% python3 -q
>>> import numpy as np
>>> np.set_printoptions(precision=3, suppress=True, linewidth=120, sign=" ")
>>> tidy = lambda a: np.round(a, 3) + 0
>>> J = np.load("x.npy")
>>> J
array([[  0.242,  -2.347,  -1.444,   3.635,  -1.798,  -5.759],
       [ -0.286,   2.375,   1.557,  -3.514,   1.785,   5.688],
       [  0.431,  -3.219,  -1.985,   4.861,  -2.466,  -7.608],
       [  0.3  ,  -2.434,  -1.516,   3.55 ,  -1.806,  -5.688],
       [ -0.506,   3.188,   1.956,  -4.755,   2.406,   7.648],
       [ -0.609,   4.839,   3.045,  -7.256,   3.572,  11.344],
       [ -0.412,   3.885,   2.574,  -6.095,   2.945,   9.469],
       [  0.227,  -1.61 ,  -0.992,   2.3  ,  -1.212,  -3.868],
       [ -0.048,  -0.006,   0.002,   0.055,  -0.033,   0.048],
       [  0.795,  -6.393,  -3.964,   9.559,  -4.74 , -15.224],
       [  0.273,  -2.316,  -1.528,   3.534,  -1.803,  -5.771],
       [  0.682,  -4.782,  -3.024,   7.111,  -3.65 , -11.328],
       [  0.443,  -3.979,  -2.539,   5.988,  -2.974,  -9.492],
       [  0.09 ,  -0.791,  -0.382,   1.17 ,  -0.59 ,  -1.82 ],
       [ -0.363,   2.437,   1.554,  -3.629,   1.762,   5.747],
       [ -0.515,   4.815,   2.969,  -7.216,   3.631,  11.377],
       [  0.299,  -1.616,  -0.993,   2.446,  -1.217,  -3.787],
       [  0.126,  -1.624,  -0.939,   2.46 ,  -1.32 ,  -3.813],
       [ -0.819,   7.247,   4.451, -10.837,   5.371,  17.024],
       [ -0.347,   1.561,   1.054,  -2.442,   1.179,   3.798],
       [  0.46 ,  -3.941,  -2.567,   5.984,  -2.914,  -9.481],
       [  0.143,  -0.758,  -0.558,   1.255,  -0.628,  -1.868],
       [ -0.32 ,   2.382,   1.487,  -3.64 ,   1.828,   5.746],
       [  0.677,  -5.597,  -3.514,   8.421,  -4.227, -13.298],
       [ -0.074,   0.779,   0.535,  -1.204,   0.575,   1.867],
       [  0.506,  -3.962,  -2.535,   6.012,  -3.052,  -9.541],
       [ -0.979,   7.225,   4.561, -10.725,   5.339,  17.079],
       [ -0.636,   4.781,   3.069,  -7.193,   3.632,  11.34 ],
       [ -0.237,   1.556,   1.177,  -2.425,   1.139,   3.782],
       [ -0.184,   1.626,   1.052,  -2.376,   1.136,   3.865]])
>>> M2 = np.c_[J[:, :5] @ np.array([[2, 0, 3, 2, 1],
...     [3, 0, 2, 1, 1],
...     [3, 0, 1, 0, 2],
...     [3, 3, 2, 1, 2],
...     [0, 2, 1, 1, 1]]), np.array([2, 2, -1, -2, 2, -2, 0, -1, 0, 2, -2, 2, 2, 1, 2, -2, -1, -1, 1, 1, 0, -2, -2, 1, -2, 0, 0, 2, -1, 2])]
>>> tidy(M2)
array([[  0.016,   7.309,   0.06 ,  -0.026,   0.479,   2.   ],
       [  0.682,  -6.972,   0.206,   0.074,  -0.04 ,   2.   ],
       [ -0.167,   9.651,   0.126,   0.038,   0.498,  -1.   ],
       [ -0.6  ,   7.038,  -0.19 ,  -0.09 ,   0.128,  -2.   ],
       [  0.155,  -9.453,  -0.29 ,  -0.173,  -0.51 ,   2.   ],
       [  0.666, -14.624,  -0.044,  -0.063,  -0.62 ,  -2.   ],
       [  0.268, -12.395,  -0.137,  -0.089,  -0.624,   0.   ],
       [ -0.452,   4.476,  -0.143,  -0.068,   0.021,  -1.   ],
       [  0.057,   0.099,  -0.077,  -0.08 ,   0.027,   0.   ],
       [ -0.804,  19.197,   0.013,   0.016,   0.852,   2.   ],
       [ -0.384,   6.996,  -0.076,  -0.039,   0.166,  -2.   ],
       [ -0.721,  14.033,   0.03 ,   0.043,   0.424,   2.   ],
       [ -0.704,  12.016,  -0.166,  -0.079,   0.388,   2.   ],
       [  0.171,   2.33 ,   0.056,  -0.031,   0.285,   1.   ],
       [  0.36 ,  -7.363,  -0.157,  -0.156,  -0.314,   2.   ],
       [  0.674, -14.386,   0.253,   0.2  ,  -0.563,  -2.   ],
       [  0.109,   4.904,   0.347,   0.211,   0.372,  -1.   ],
       [ -0.057,   4.74 ,  -0.209,  -0.232,   0.224,  -1.   ],
       [  0.945, -21.769,   0.185,   0.143,  -0.973,   1.   ],
       [ -0.175,  -4.968,  -0.57 ,  -0.396,  -0.383,   1.   ],
       [ -0.652,  12.124,  -0.015,   0.049,   0.439,   0.   ],
       [  0.103,   2.509,   0.237,   0.155,   0.151,  -2.   ],
       [  0.047,  -7.264,  -0.161,  -0.07 ,  -0.416,  -2.   ],
       [ -0.716,  16.809,  -0.062,  -0.049,   0.667,   1.   ],
       [  0.182,  -2.462,   0.038,   0.002,  -0.058,  -2.   ],
       [ -0.443,  11.932,   0.031,   0.01 ,   0.446,   0.   ],
       [  1.225, -21.497,  -0.037,  -0.119,  -0.743,   0.   ],
       [  0.699, -14.315,  -0.031,  -0.052,  -0.471,   2.   ],
       [  0.45 ,  -4.997,  -0.133,  -0.204,  -0.038,  -1.   ],
       [  0.538,  -4.856,   0.136,   0.018,  -0.07 ,   2.   ]])
>>> np.linalg.matrix_rank(M2)
np.int64(6)
>>> np.linalg.matrix_rank(np.c_[J, M2])
np.int64(7)
>>> tidy(np.linalg.lstsq(J, M2[:, 0])[0])
array([ 2.,  3.,  3.,  3.,  0.,  0.])
>>> tidy(np.linalg.norm(np.linalg.qr(J)[0].T @ M2, axis=0) ** 2 / ((M2 ** 2).sum(axis=0) + 1e-12))
array([ 1.   ,  1.   ,  1.   ,  1.   ,  1.   ,  0.121])
